$ python -q
>>> import numpy as np
>>> np.set_printoptions(precision=2, suppress=True, linewidth=100, sign=" ")
>>> m1 = np.loadtxt("out14.csv", delimiter=",")
>>> m1
array([[ 0.12,  0.28,  0.12,  0.12],
       [ 0.28,  0.64,  0.28,  0.28],
       [ 0.12,  0.28,  0.12,  0.12],
       [ 0.12,  0.28,  0.12,  0.12]])
>>> B = m1 / np.sqrt((m1 ** 2).mean(axis=1, keepdims=True))
>>> np.linalg.norm(B, axis=1)
array([ 2.,  2.,  2.,  2.])
>>> B[2]
array([ 0.69,  1.61,  0.69,  0.69])
>>> F = np.array([[1, 1, -1, 2, -2, -1, 1, 2, 1, -2, 1, 1],
...     [-2, -2, 2, 1, 0, 2, -1, 0, -1, 1, 1, -1],
...     [0, 2, 0, -1, -2, 2, 0, 2, 0, 2, 2, -2],
...     [0, 2, 0, -2, -1, 1, -1, 2, 1, 1, 2, -2],
...     [2, 1, 2, -1, 0, -1, 1, -1, 0, -2, -2, 1],
...     [-1, -1, 2, 0, -1, -2, -1, -1, 0, 1, -2, -1],
...     [2, 0, 0, -2, 2, -2, -2, -2, 0, 0, 2, -2],
...     [1, 0, -1, -2, 2, 2, -1, -1, -1, -2, -1, -2],
...     [1, 2, 1, 2, 1, 2, -1, 1, -2, 2, -1, 0],
...     [-1, 1, 0, 2, -2, 0, 2, -1, 0, 0, 2, 0]])
>>> F[2] = F[7]
>>> F
array([[ 1,  1, -1,  2, -2, -1,  1,  2,  1, -2,  1,  1],
       [-2, -2,  2,  1,  0,  2, -1,  0, -1,  1,  1, -1],
       [ 1,  0, -1, -2,  2,  2, -1, -1, -1, -2, -1, -2],
       [ 0,  2,  0, -2, -1,  1, -1,  2,  1,  1,  2, -2],
       [ 2,  1,  2, -1,  0, -1,  1, -1,  0, -2, -2,  1],
       [-1, -1,  2,  0, -1, -2, -1, -1,  0,  1, -2, -1],
       [ 2,  0,  0, -2,  2, -2, -2, -2,  0,  0,  2, -2],
       [ 1,  0, -1, -2,  2,  2, -1, -1, -1, -2, -1, -2],
       [ 1,  2,  1,  2,  1,  2, -1,  1, -2,  2, -1,  0],
       [-1,  1,  0,  2, -2,  0,  2, -1,  0,  0,  2,  0]])
>>> rng = np.random.default_rng(55866)
>>> B = F + rng.integers(-2, 3, (10, 9)) @ rng.integers(-2, 3, (9, 12))
>>> B
array([[  5,   3,   0,  -4,   0,   8,   9,  -6,   0,   2,   0,  -6],
       [-12, -11,  14,  -4,   5,  -2,   9,  -4,   2,   2,   9, -10],
       [  1,  -2,   1,  -1,  -5,   8,  -5,   4,  -1,   2,   0,  -8],
       [  2,   8,  -5, -10,  -4,  -1,   0,  -1,  -6,   1,   7,   0],
       [  6,  12,  -2,  -3,  -9,  10,   1,  -5,  -2, -15, -11,  -3],
       [ -7,   1,  -2,  -1,   3,  -1,  -1,  16,   8,   4,   7,  -7],
       [ -2,   6,  -5,  -6,   1,  -1,  -1, -10,  -9,  -3,   2,   1],
       [  4,  -5,  -5, -12,  -3,   2,  -2,   0,  -9,   6,   0,  -1],
       [  7,  11,  -7,   1,   5,   8,   2,  -4,  -1,   0, -13,   6],
       [-13,   7,   8,  12,   3,   0,   5,  -7,   5,  -8,   6,  -4]])
>>> np.abs(B - F).sum(axis=1)
array([ 53,  80,  38,  44,  73,  61,  45,  47,  63,  71])
>>> np.linalg.matrix_rank(B - F, tol=1e-8)
np.int64(9)
>>> np.unique(F.round(6), axis=0).shape
(9, 12)
>>> np.round(np.trace(np.linalg.pinv(F) @ F), 2)
np.float64(9.0)
>>> np.abs(np.diag(np.linalg.qr(F)[1])) > 1e-9
array([ True,  True,  True,  True,  True,  True,  True,  True,  True, False])
>>> np.linalg.lstsq(F[:-1].T, F[-1])[2]
np.int32(8)
>>> left, sig, VT = np.linalg.svd(F)
>>> V = VT[:(sig > 1e-8).sum()]
>>> x = F[9] + -3 * F[8] + rng.integers(2) * np.eye(12)[4]
>>> x
array([-4., -5., -3., -4., -4., -6.,  5., -4.,  6., -6.,  5.,  0.])
>>> np.allclose(V.T @ V @ x, x)
False
>>> np.diag(V.T @ V)
array([ 0.6 ,  0.79,  0.96,  0.89,  0.61,  0.84,  0.57,  0.82,  0.3 ,  0.88,  0.98,  0.75])
>>> left, sig, VT = np.linalg.svd(F)
>>> np.argmax(sig[:-1] / (sig[1:] + 1e-6)) + 1
np.int64(9)
>>> B = left[:, :9] @ np.diag(sig[:9]) @ VT[:9]
>>> round(np.abs(F - B).max(), 2)
np.float64(0.0)
>>> np.linalg.matrix_rank(B)
np.int64(9)
>>> B.round(2) + 0
array([[ 1.,  1., -1.,  2., -2., -1.,  1.,  2.,  1., -2.,  1.,  1.],
       [-2., -2.,  2.,  1.,  0.,  2., -1.,  0., -1.,  1.,  1., -1.],
       [ 1.,  0., -1., -2.,  2.,  2., -1., -1., -1., -2., -1., -2.],
       [ 0.,  2.,  0., -2., -1.,  1., -1.,  2.,  1.,  1.,  2., -2.],
       [ 2.,  1.,  2., -1.,  0., -1.,  1., -1.,  0., -2., -2.,  1.],
       [-1., -1.,  2.,  0., -1., -2., -1., -1.,  0.,  1., -2., -1.],
       [ 2.,  0.,  0., -2.,  2., -2., -2., -2.,  0.,  0.,  2., -2.],
       [ 1.,  0., -1., -2.,  2.,  2., -1., -1., -1., -2., -1., -2.],
       [ 1.,  2.,  1.,  2.,  1.,  2., -1.,  1., -2.,  2., -1.,  0.],
       [-1.,  1.,  0.,  2., -2.,  0.,  2., -1.,  0.,  0.,  2.,  0.]])
>>> A = np.loadtxt("m.csv", delimiter=",")
>>> A
array([[ 0.4,  0.7, -1.4, -0.7],
       [ 1.2, -0.1,  0.3,  2.1],
       [ 0.1, -1.1,  0. , -0.5],
       [ 1.1,  0.3, -0.2,  0.4],
       [ 1.2,  2.2,  1.5,  1.1],
       [ 0.6,  0.1,  0.1, -0.5],
       [-2.2,  0. , -0.7, -0.3],
       [ 0.4, -0.7, -0.9, -0.4],
       [ 2.5,  4.5, 10.5,  2. ],
       [ 2. , -1.2,  0. , -1.6],
       [ 0.7,  0.1, -0.8,  0.7],
       [-1.4, -1.7,  0.9, -0.6],
       [-0.7,  0.6,  1.3, -0.9],
       [ 0.1, -0.7,  0.7,  0.4],
       [-1.5, -0.8, -1.2,  0.2],
       [ 0.8,  0.4, -0.7,  1.2],
       [-0.5,  0.8,  0.1,  2.7],
       [ 0.2,  0.5,  0.2, -0.9],
       [ 0.3,  1.3,  0.9,  0.2],
       [-0.9,  2. ,  0. , -1.1],
       [ 0. ,  1.1, -0.5,  1.1],
       [-0.3,  0. ,  0.4, -0.4],
       [ 0.5,  0.3,  1.2,  1. ],
       [ 0. ,  0.8,  0.3, -0.4],
       [ 1.5,  1.2,  0.4, -1.4],
       [-1.7, -0.7, -1. , -0.3],
       [-0.5, -0.9,  1.4,  0.3],
       [ 2.1, -1.1, -0.1, -1.4],
       [ 0. ,  0.2,  0.4, -0.2],
       [-0.7, -0.8, -0.5,  1.3],
       [ 0. , -0.6,  1.7, -0.3],
       [-0.7, -0.5, -1.6, -1.1],
       [ 0.3, -1.2,  1.4,  0.7],
       [ 0.4, -1.7,  1.2, -2.4],
       [-0.8, -1.3,  1.7, -1.8],
       [-1. ,  1.2, -0.6, -0.3],
       [ 0.5, -1.1,  1.3, -1.2],
       [-1.6,  0.1, -0.2, -0.5],
       [-0.6,  0.8,  0. , -0.3],
       [ 1.1, -0.4, -0.5,  0.7],
       [ 0.7, -0.4, -1.1, -1. ]])
>>> Xc = A - A.mean(axis=0)
>>> left, sig, VT = np.linalg.svd(Xc, full_matrices=False)
>>> np.round((sig ** 2).sum() ** 2 / (sig ** 4).sum(), 2)
np.float64(2.43)
>>> sig
array([ 13.04,   7.21,   5.99,   5.34])
>>> VT[0] * np.sign(VT[0, np.abs(VT[0]).argmax()])
array([ 0.25,  0.39,  0.86,  0.22])
>>> np.abs(left[:, 0]).argmax()
np.int64(8)
>>> np.abs(VT[0]).argmax()
np.int64(2)
>>> np.round(Xc.mean(axis=0), 2) + 0
array([ 0.,  0.,  0.,  0.])
>>> P = A @ np.linalg.solve(A.T @ A, A.T)
>>> np.round(np.trace(P), 2)
np.float64(4.0)
>>> np.round(np.linalg.eigvalsh(P), 2) + 0
array([ 0.,  0.,  0.,  0.,  0.,  0.,  0.,  0.,  0.,  0.,  0.,  0.,  0.,  0.,  0.,  0.,  0.,  0.,
        0.,  0.,  0.,  0.,  0.,  0.,  0.,  0.,  0.,  0.,  0.,  0.,  0.,  0.,  0.,  0.,  0.,  0.,
        0.,  1.,  1.,  1.,  1.])
>>> arr = 2 * np.eye(9) + np.ones((9, 9))
>>> arr
array([[ 3.,  1.,  1.,  1.,  1.,  1.,  1.,  1.,  1.],
       [ 1.,  3.,  1.,  1.,  1.,  1.,  1.,  1.,  1.],
       [ 1.,  1.,  3.,  1.,  1.,  1.,  1.,  1.,  1.],
       [ 1.,  1.,  1.,  3.,  1.,  1.,  1.,  1.,  1.],
       [ 1.,  1.,  1.,  1.,  3.,  1.,  1.,  1.,  1.],
       [ 1.,  1.,  1.,  1.,  1.,  3.,  1.,  1.,  1.],
       [ 1.,  1.,  1.,  1.,  1.,  1.,  3.,  1.,  1.],
       [ 1.,  1.,  1.,  1.,  1.,  1.,  1.,  3.,  1.],
       [ 1.,  1.,  1.,  1.,  1.,  1.,  1.,  1.,  3.]])
>>> np.allclose(arr @ arr.T, arr.T @ arr)
True
>>> np.sort(np.abs(np.fft.fft(arr[0]))), np.sort(np.linalg.svd(arr, compute_uv=False))
(array([  2.,   2.,   2.,   2.,   2.,   2.,   2.,   2.,  11.]), array([  2.,   2.,   2.,   2.,   2.,   2.,   2.,   2.,  11.]))
>>> W0 = np.loadtxt("data.csv", delimiter=",")
>>> W0
array([[ -2. ,   1.7,   0. ,  -1.4,  -0.4],
       [  8. ,   0.8,  -0.8,  -0.4,  -0.9],
       [-26. ,   0.3,  -0.1,   0. ,   0.3],
       [-28. ,  -0.1,   1.3,   0. ,   0.5]])
>>> G = W0.T @ W0
>>> (W0 @ W0.T).shape
(4, 4)
>>> round(float(np.trace(G)), 2), round(float((W0 ** 2).sum()), 2)
(1537.4, 1537.4)
>>> round(np.linalg.norm(W0, 2) / np.linalg.norm(W0), 2)
np.float64(1.0)
>>> np.argsort(-np.linalg.norm(W0, axis=0).round(6), kind="stable")[:3]
array([ 0,  1,  2])
>>> [round(float(x), 2) for x in np.linalg.svd(W0, compute_uv=False)[:3]]
[39.11, 2.53, 1.12]
>>> np.linalg.cond(W0) > 100
np.False_
>>> np.round(np.linalg.norm(W0, 1), 2), round(np.linalg.norm(W0, np.inf), 2)
(np.float64(64.0), np.float64(29.9))
>>> np.round(np.linalg.norm(W0[3] - W0[2]), 2)
np.float64(2.48)
>>> np.linalg.norm(W0, axis=1).argmax()
np.int64(3)
>>> round(np.linalg.norm(W0, 2), 2)
np.float64(39.11)
>>> W0[3] @ W0[2]
np.float64(727.99)
>>> x = np.array([0, 3, 1, 3, 1])
>>> np.einsum("ij,j->i", W0, x)
array([ 0.5, -0.5,  1.1,  1.5])
>>> np.sign((W0 @ x).round(6))
array([ 1., -1.,  1.,  1.])
>>> W0 @ np.eye(5)[4]
array([-0.4, -0.9,  0.3,  0.5])
>>> B = np.array([[-9, -3], [0, 7]])
>>> W2 = np.kron(B, W0)
>>> W2.shape
(8, 10)
>>> np.linalg.matrix_rank(W2)
np.int64(8)
>>> X = np.array([[1, 3, 4, 3, 9, 2],
...     [2, 3, 9, 9, 5, 8],
...     [3, 8, 7, 6, 0, 9],
...     [0, 6, 8, 7, 8, 4],
...     [7, 3, 0, 6, 7, 1]])
>>> X
array([[ 1,  3,  4,  3,  9,  2],
       [ 2,  3,  9,  9,  5,  8],
       [ 3,  8,  7,  6,  0,  9],
       [ 0,  6,  8,  7,  8,  4],
       [ 7,  3,  0,  6,  7,  1]])
>>> x = np.array([1, 2, 1, 0, 2, 1])
>>> a = np.maximum(X @ x, 0)
>>> np.flatnonzero(a > 1e-9)
array([ 0,  1,  2,  3,  4])
>>> np.tanh(X @ x)
array([ 1.,  1.,  1.,  1.,  1.])
>>> a
array([ 31,  35,  35,  40,  28])
>>> data = np.load("w.npy")
>>> data
array([[ 0.07,  0.05,  0.03,  0.1 ,  0.09,  0.1 ,  0.14,  0.12,  0.14,  0.14,  0.02,  0.  ],
       [ 0.  ,  0.12,  0.05,  0.1 ,  0.03,  0.15,  0.07,  0.17,  0.  ,  0.17,  0.03,  0.1 ],
       [ 0.08,  0.08,  0.12,  0.16,  0.16,  0.04,  0.  ,  0.06,  0.06,  0.04,  0.12,  0.1 ],
       [ 0.11,  0.02,  0.  ,  0.14,  0.11,  0.08,  0.03,  0.14,  0.13,  0.06,  0.05,  0.13],
       [ 0.06,  0.14,  0.09,  0.02,  0.03,  0.11,  0.14,  0.09,  0.14,  0.12,  0.02,  0.06],
       [ 0.15,  0.  ,  0.08,  0.07,  0.13,  0.1 ,  0.08,  0.1 ,  0.1 ,  0.05,  0.08,  0.07],
       [ 0.1 ,  0.  ,  0.07,  0.1 ,  0.07,  0.21,  0.1 ,  0.07,  0.07,  0.05,  0.1 ,  0.07],
       [ 0.09,  0.09,  0.16,  0.05,  0.12,  0.04,  0.  ,  0.07,  0.04,  0.14,  0.16,  0.04],
       [ 0.15,  0.15,  0.02,  0.16,  0.02,  0.04,  0.07,  0.15,  0.18,  0.  ,  0.05,  0.02],
       [ 0.1 ,  0.02,  0.02,  0.17,  0.04,  0.08,  0.08,  0.12,  0.06,  0.1 ,  0.1 ,  0.13],
       [ 0.07,  0.12,  0.02,  0.1 ,  0.16,  0.03,  0.09,  0.14,  0.  ,  0.09,  0.03,  0.16],
       [ 0.16,  0.09,  0.  ,  0.11,  0.04,  0.15,  0.  ,  0.15,  0.05,  0.11,  0.13,  0.02]])
>>> # a transition matrix
>>> labels = rng.permutation(12)
>>> B = data[:, labels] * rng.choice([-1, 1], 12)
>>> B
array([[-0.12, -0.02,  0.14,  0.07, -0.1 , -0.09, -0.14, -0.1 ,  0.  , -0.05, -0.14, -0.03],
       [-0.17, -0.03,  0.  ,  0.  , -0.1 , -0.03, -0.17, -0.15,  0.1 , -0.12, -0.07, -0.05],
       [-0.06, -0.12,  0.06,  0.08, -0.16, -0.16, -0.04, -0.04,  0.1 , -0.08, -0.  , -0.12],
       [-0.14, -0.05,  0.13,  0.11, -0.14, -0.11, -0.06, -0.08,  0.13, -0.02, -0.03, -0.  ],
       [-0.09, -0.02,  0.14,  0.06, -0.02, -0.03, -0.12, -0.11,  0.06, -0.14, -0.14, -0.09],
       [-0.1 , -0.08,  0.1 ,  0.15, -0.07, -0.13, -0.05, -0.1 ,  0.07, -0.  , -0.08, -0.08],
       [-0.07, -0.1 ,  0.07,  0.1 , -0.1 , -0.07, -0.05, -0.21,  0.07, -0.  , -0.1 , -0.07],
       [-0.07, -0.16,  0.04,  0.09, -0.05, -0.12, -0.14, -0.04,  0.04, -0.09, -0.  , -0.16],
       [-0.15, -0.05,  0.18,  0.15, -0.16, -0.02, -0.  , -0.04,  0.02, -0.15, -0.07, -0.02],
       [-0.12, -0.1 ,  0.06,  0.1 , -0.17, -0.04, -0.1 , -0.08,  0.13, -0.02, -0.08, -0.02],
       [-0.14, -0.03,  0.  ,  0.07, -0.1 , -0.16, -0.09, -0.03,  0.16, -0.12, -0.09, -0.02],
       [-0.15, -0.13,  0.05,  0.16, -0.11, -0.04, -0.11, -0.15,  0.02, -0.09, -0.  , -0.  ]])
>>> left, _, VT = np.linalg.svd(data.T @ B)
>>> np.round(np.linalg.lstsq(data, B)[0], 2) + 0
array([[ 0.,  0.,  0.,  1.,  0.,  0.,  0.,  0.,  0.,  0.,  0.,  0.],
       [ 0.,  0.,  0.,  0.,  0.,  0.,  0.,  0.,  0., -1.,  0.,  0.],
       [ 0.,  0.,  0.,  0.,  0.,  0.,  0.,  0.,  0.,  0.,  0., -1.],
       [ 0.,  0.,  0.,  0., -1.,  0.,  0.,  0.,  0.,  0.,  0.,  0.],
       [ 0.,  0.,  0.,  0.,  0., -1.,  0.,  0.,  0.,  0.,  0.,  0.],
       [ 0.,  0.,  0.,  0.,  0.,  0.,  0., -1.,  0.,  0.,  0.,  0.],
       [ 0.,  0.,  0.,  0.,  0.,  0.,  0.,  0.,  0.,  0., -1.,  0.],
       [-1.,  0.,  0.,  0.,  0.,  0.,  0.,  0.,  0.,  0.,  0.,  0.],
       [ 0.,  0.,  1.,  0.,  0.,  0.,  0.,  0.,  0.,  0.,  0.,  0.],
       [ 0.,  0.,  0.,  0.,  0.,  0., -1.,  0.,  0.,  0.,  0.,  0.],
       [ 0., -1.,  0.,  0.,  0.,  0.,  0.,  0.,  0.,  0.,  0.,  0.],
       [ 0.,  0.,  0.,  0.,  0.,  0.,  0.,  0.,  1.,  0.,  0.,  0.]])
